$ ipython --no-banner

In [1]: import numpy as np

In [2]: np.set_printoptions(precision=2, suppress=True, linewidth=120)

In [3]: def rnd(a):
   ...:     return np.round(a, 2) + 0
   ...: 

In [4]: A = np.load("run4.npy")

In [5]: A
Out[5]: 
array([[  0,   0,  -4,  -3,   3,  -5],
       [ -4,   4,  -4,  -8,   2, -10],
       [  0,   0,   0,   0,   0,   0],
       [-10,  -1,  -4,  -4,   0, -12],
       [  3,   3,  -1,  -4,   0,  -2],
       [  0,   0,   0,   0,   0,   0],
       [  0,   0,   0,   0,   0,   0],
       [ -8,  -1,  -4,  -7,  -3, -14],
       [ -4,   1,   5,  -4,   0,   2],
       [ -4,   4,   0,  -5,  -1,  -5],
       [ -8,  -4,   1,  -6,  -2,  -7],
       [  3,   3,  -1,  -4,   0,  -2],
       [  3,   3,  -1,  -4,   0,  -2],
       [-10,  -1,   0,  -1,  -3,  -7],
       [ -4,   1,   5,  -4,   0,   2],
       [  0,   0,  -4,  -3,   3,  -5],
       [ -4,  -5,  -4,  -2,  -2,  -9],
       [ -2,   0,   0,   3,   3,   2],
       [ -3,   4,   4,  -5,   3,   2],
       [ -1,   7,  -1,  -9,  -1,  -7],
       [ -4,  -5,  -4,  -2,  -2,  -9],
       [  0,   0,   0,   0,   0,   0],
       [-14,   0,   5,  -5,  -3,  -5],
       [ -6,   1,   5,  -1,   3,   4],
       [ -4,   4,   0,  -5,  -1,  -5]])

In [6]: # rows 2 and 5 are equal

In [7]: Xc = A - A.mean(axis=0)

In [8]: evecs = np.linalg.svd(Xc)[2][:5]

In [9]: Y = Xc - Xc @ evecs.T @ evecs

In [10]: print(rnd(np.cov(Xc @ evecs.T, rowvar=False)))
[[36.66  0.    0.    0.    0.  ]
 [ 0.   18.72  0.    0.    0.  ]
 [ 0.    0.   11.87  0.    0.  ]
 [ 0.    0.    0.    2.9   0.  ]
 [ 0.    0.    0.    0.    1.66]]

In [11]: print(np.linalg.norm(Y, axis=1).round(6).argmax())
18

In [12]: W0 = np.loadtxt("a.csv", delimiter=",")

In [13]: W0
Out[13]: 
array([[ -2.04,  -9.87,   2.21],
       [  0.38,  19.43,  -2.93],
       [  2.81,  -7.37,  -4.36],
       [ -4.79,  17.27,   2.87],
       [ -2.01, -17.17,   2.03],
       [  2.23, -19.41,  10.25],
       [  2.23,   3.14,  -4.13],
       [ -1.38,  -4.43,   9.55],
       [ -0.43, -16.45,   1.07],
       [ -0.77,  -2.98,   0.41],
       [ -0.43,   0.06,   4.58],
       [ -2.82,   1.08,   4.75],
       [ -4.48, -11.02,   8.49],
       [ -1.71,   6.69,  -3.68],
       [ -3.17,   2.08,   3.31],
       [  0.09,  -5.39, -10.16],
       [  1.81,  -3.85,   2.78]])

In [14]: rng = np.random.default_rng(72713)

In [15]: labels = rng.permutation(3)

In [16]: Y = W0[:, labels] * rng.choice([-1, 1], 3)

In [17]: print(Y)
[[  2.04  -9.87  -2.21]
 [ -0.38  19.43   2.93]
 [ -2.81  -7.37   4.36]
 [  4.79  17.27  -2.87]
 [  2.01 -17.17  -2.03]
 [ -2.23 -19.41 -10.25]
 [ -2.23   3.14   4.13]
 [  1.38  -4.43  -9.55]
 [  0.43 -16.45  -1.07]
 [  0.77  -2.98  -0.41]
 [  0.43   0.06  -4.58]
 [  2.82   1.08  -4.75]
 [  4.48 -11.02  -8.49]
 [  1.71   6.69   3.68]
 [  3.17   2.08  -3.31]
 [ -0.09  -5.39  10.16]
 [ -1.81  -3.85  -2.78]]

In [18]: left, _, Vt = np.linalg.svd(W0.T @ Y)

In [19]: print(rnd(np.linalg.lstsq(W0, Y)[0]))
[[-1.  0.  0.]
 [ 0.  1.  0.]
 [ 0.  0. -1.]]

In [20]: labels
Out[20]: array([0, 1, 2])

In [21]: Xc = (W0 - W0.mean(axis=0)) / W0.std(axis=0)

In [22]: np.argwhere(np.abs(Xc) > 2)
Out[22]: 
array([[ 1,  1],
       [15,  2]])

In [23]: c = np.linalg.lstsq(np.delete(Xc, 1, axis=1), Xc[:, 1])[0]

In [24]: np.abs(c).argmax()
Out[24]: np.int64(1)

In [25]: rnd(1 - np.var(Xc[:, 1] - np.delete(Xc, 1, axis=1) @ c))
Out[25]: np.float64(0.2)

In [26]: Xc = W0 - W0.mean(axis=0)

In [27]: left, sv, Vt = np.linalg.svd(Xc, full_matrices=False)

In [28]: rnd(np.abs(Vt[-1]))
Out[28]: array([0.97, 0.08, 0.22])

In [29]: rnd(sv ** 2 / (sv ** 2).sum())
Out[29]: array([0.8 , 0.18, 0.03])

In [30]: rnd((sv ** 2).sum() ** 2 / (sv ** 4).sum())
Out[30]: np.float64(1.5)

In [31]: (np.sign(left[:, 0]) == np.sign(left[0, 0])).astype(int)
Out[31]: array([1, 0, 1, 0, 1, 1, 0, 1, 1, 0, 0, 0, 1, 0, 0, 1, 1])

In [32]: np.abs(Vt[0]).argmax()
Out[32]: np.int64(1)

In [33]: Xc = W0 - W0.mean(axis=0)

In [34]: evecs = np.linalg.svd(Xc)[2][:2]

In [35]: Y = Xc - Xc @ evecs.T @ evecs

In [36]: print(np.linalg.norm(Y, axis=1).round(6).argmax())
5

In [37]: print(rnd(np.diag(evecs.T @ evecs)))
[0.05 0.99 0.95]

In [38]: E = np.load("w.npy")

In [39]: rnd(E)
Out[39]: 
array([[ 0.02, -0.13, -0.08],
       [-0.13,  0.73,  0.43],
       [-0.08,  0.43,  0.25]])

In [40]: evals, evecs = np.linalg.eigvalsh(E)
ValueError: too many values to unpack (expected 2)


In [41]: evals, evecs = np.linalg.eigh(E)

In [42]: rnd(evecs @ np.diag(evals) @ evecs.T)
Out[42]: 
array([[ 0.02, -0.13, -0.08],
       [-0.13,  0.73,  0.43],
       [-0.08,  0.43,  0.25]])

In [43]: (evals > 1e-8).sum(), (evals < -1e-8).sum()
Out[43]: (np.int64(1), np.int64(0))

In [44]: rnd(evecs.T @ E @ evecs)
Out[44]: 
array([[0., 0., 0.],
       [0., 0., 0.],
       [0., 0., 1.]])

In [45]: np.allclose(E, E.T)
Out[45]: True

In [46]: rnd((E + E.T) / 2)
Out[46]: 
array([[ 0.02, -0.13, -0.08],
       [-0.13,  0.73,  0.43],
       [-0.08,  0.43,  0.25]])

In [47]: E.inv()
AttributeError: 'numpy.ndarray' object has no attribute 'inv'


In [48]: rnd(np.linalg.det(E))
Out[48]: np.float64(0.0)

In [49]: rnd(np.abs(np.linalg.eigvals(E)).max())
Out[49]: np.float64(1.0)

In [50]: rnd(np.linalg.matrix_power(E, 4))
Out[50]: 
array([[ 0.02, -0.13, -0.08],
       [-0.13,  0.73,  0.43],
       [-0.08,  0.43,  0.25]])

In [51]: rnd(E @ E)
Out[51]: 
array([[ 0.02, -0.13, -0.08],
       [-0.13,  0.73,  0.43],
       [-0.08,  0.43,  0.25]])

In [52]: (E - E.T) / 2
Out[52]: 
array([[0., 0., 0.],
       [0., 0., 0.],
       [0., 0., 0.]])

In [53]: np.allclose(E @ E.T, E.T @ E)
Out[53]: True

In [54]: print(rnd(np.sort(np.abs(np.linalg.eigvals(E)))))
[0. 0. 1.]

In [55]: C2 = E.T @ E

In [56]: rnd(np.trace(C2)), rnd((E ** 2).sum())
Out[56]: (np.float64(1.0), np.float64(1.0))

In [57]: rnd(C2)
Out[57]: 
array([[ 0.02, -0.13, -0.08],
       [-0.13,  0.73,  0.43],
       [-0.08,  0.43,  0.25]])

In [58]: rnd(np.diag(C2))
Out[58]: array([0.02, 0.73, 0.25])

In [59]: mat = np.loadtxt("dump.csv", delimiter=",")

In [60]: mat
Out[60]: 
array([[ -1.81,  -3.75,  -1.3 ,   0.11,   3.18],
       [-11.07,  12.56,  -6.16, -12.24, -12.3 ],
       [  3.51,  -2.29,   1.67,   3.  ,   2.88],
       [  6.3 ,  -6.64,   1.71,   5.4 ,   8.28],
       [-19.89,  10.96, -10.9 , -16.98, -12.64],
       [ -6.18,   2.15,  -4.54,  -5.63,  -1.71],
       [ 11.76,  -5.08,   7.37,  10.17,   5.46],
       [ -5.32,   5.42,  -1.84,  -4.8 ,  -6.59],
       [ -8.24,   5.64,  -6.17,  -8.81,  -4.74],
       [  9.08,  -9.9 ,   4.67,   9.71,  10.06],
       [ -5.4 ,  -4.25,  -2.52,  -1.56,   2.54],
       [  5.33,  -8.55,   2.16,   6.65,   8.56],
       [-19.38,  18.39,  -9.72, -19.34, -19.46],
       [ -6.16,   0.98,  -2.62,  -3.86,  -2.43],
       [-17.7 ,  15.29,  -9.25, -17.02, -16.41],
       [ -2.94,  -3.22,  -3.18,  -1.33,   3.46],
       [ 11.87,  -5.39,   7.49,  10.06,   6.05],
       [ 12.5 ,  -7.86,   7.37,  11.18,   8.56]])

In [61]: Xc = mat - mat.mean(axis=0)

In [62]: evecs = np.linalg.svd(Xc)[2][:3]

In [63]: Y = Xc - Xc @ evecs.T @ evecs

In [64]: np.linalg.norm(Y, axis=1).round(6).argmax()
Out[64]: np.int64(11)

In [65]: rnd(np.cov(Xc @ evecs.T, rowvar=False))
Out[65]: 
array([[389.8 ,   0.  ,   0.  ],
       [  0.  ,  15.64,   0.  ],
       [  0.  ,   0.  ,   0.9 ]])

In [66]: rnd(Y.std(axis=0))
Out[66]: array([0.02, 0.02, 0.1 , 0.09, 0.05])

In [67]: rnd(np.linalg.norm(Y) / np.linalg.norm(Xc))
Out[67]: np.float64(0.01)

In [68]: M = np.loadtxt("out16.csv", delimiter=",")

In [69]: print(M)
[[ 2.95  0.39 -2.78  1.33 -1.74 -1.03 -0.03]
 [-0.48  0.27 -0.24 -0.1   0.03 -0.16  0.05]
 [ 1.31 -1.08 -0.27  0.79 -0.69  0.34 -0.28]
 [ 1.63  5.2  -2.58  0.19  0.57 -0.8   2.07]
 [-1.82 -0.03  0.09 -0.53  0.04 -0.12  0.01]
 [-1.04  4.23 -2.52 -0.07 -0.15 -0.54  1.45]
 [-1.78 -2.77  2.42 -0.94  0.67  0.43 -0.91]
 [ 0.4   0.71 -0.94  0.45 -0.15 -0.2   0.48]
 [-0.66 -1.05  0.79 -0.81  0.15 -0.64 -0.52]
 [ 1.3   2.2  -1.11  0.4   0.38 -0.37  0.94]
 [-0.77  1.14 -0.67 -0.21  0.1  -0.21  0.17]
 [-2.31 -3.91  3.06 -0.4   0.48  1.28 -1.45]
 [ 3.07 -0.4  -1.77  1.4  -1.36 -0.21 -0.19]
 [ 0.51 -0.71  0.2   0.08 -0.07  0.03 -0.43]
 [ 1.19  3.55 -2.08  0.67  0.13 -0.37  1.44]
 [-1.44  1.26 -1.43 -0.04 -0.46 -0.41  0.46]
 [-1.86 -0.6   0.09 -0.31 -0.1   0.03 -0.24]]

In [70]: vec = np.array([1, 3, 0, 0, 0, 2, 0])

In [71]: a = np.maximum(M @ vec, 0)

In [72]: M * (a > 1e-9)[:, None]
Out[72]: 
array([[ 2.95,  0.39, -2.78,  1.33, -1.74, -1.03, -0.03],
       [-0.48,  0.27, -0.24, -0.1 ,  0.03, -0.16,  0.05],
       [ 0.  , -0.  , -0.  ,  0.  , -0.  ,  0.  , -0.  ],
       [ 1.63,  5.2 , -2.58,  0.19,  0.57, -0.8 ,  2.07],
       [-0.  , -0.  ,  0.  , -0.  ,  0.  , -0.  ,  0.  ],
       [-1.04,  4.23, -2.52, -0.07, -0.15, -0.54,  1.45],
       [-0.  , -0.  ,  0.  , -0.  ,  0.  ,  0.  , -0.  ],
       [ 0.4 ,  0.71, -0.94,  0.45, -0.15, -0.2 ,  0.48],
       [-0.  , -0.  ,  0.  , -0.  ,  0.  , -0.  , -0.  ],
       [ 1.3 ,  2.2 , -1.11,  0.4 ,  0.38, -0.37,  0.94],
       [-0.77,  1.14, -0.67, -0.21,  0.1 , -0.21,  0.17],
       [-0.  , -0.  ,  0.  , -0.  ,  0.  ,  0.  , -0.  ],
       [ 3.07, -0.4 , -1.77,  1.4 , -1.36, -0.21, -0.19],
       [ 0.  , -0.  ,  0.  ,  0.  , -0.  ,  0.  , -0.  ],
       [ 1.19,  3.55, -2.08,  0.67,  0.13, -0.37,  1.44],
       [-1.44,  1.26, -1.43, -0.04, -0.46, -0.41,  0.46],
       [-0.  , -0.  ,  0.  , -0.  , -0.  ,  0.  , -0.  ]])

In [73]: rnd(M.T @ a)
Out[73]: array([  44.47,  187.34, -111.96,   17.73,    5.14,  -28.91,   72.16])

In [74]: rnd(np.tanh(M @ vec))
Out[74]: 
array([ 0.97,  0.01, -0.85,  1.  , -0.97,  1.  , -1.  ,  0.97, -1.  ,  1.  ,  0.98, -1.  ,  0.9 , -0.92,  1.  ,  0.91,
       -1.  ])

In [75]: np.flatnonzero(a > 1e-9)
Out[75]: array([ 0,  1,  3,  5,  7,  9, 10, 12, 14, 15])

In [76]: rnd(a)
Out[76]: 
array([ 2.06,  0.01,  0.  , 15.63,  0.  , 10.57,  0.  ,  2.13,  0.  ,  7.16,  2.23,  0.  ,  1.45,  0.  , 11.1 ,  1.52,
        0.  ])
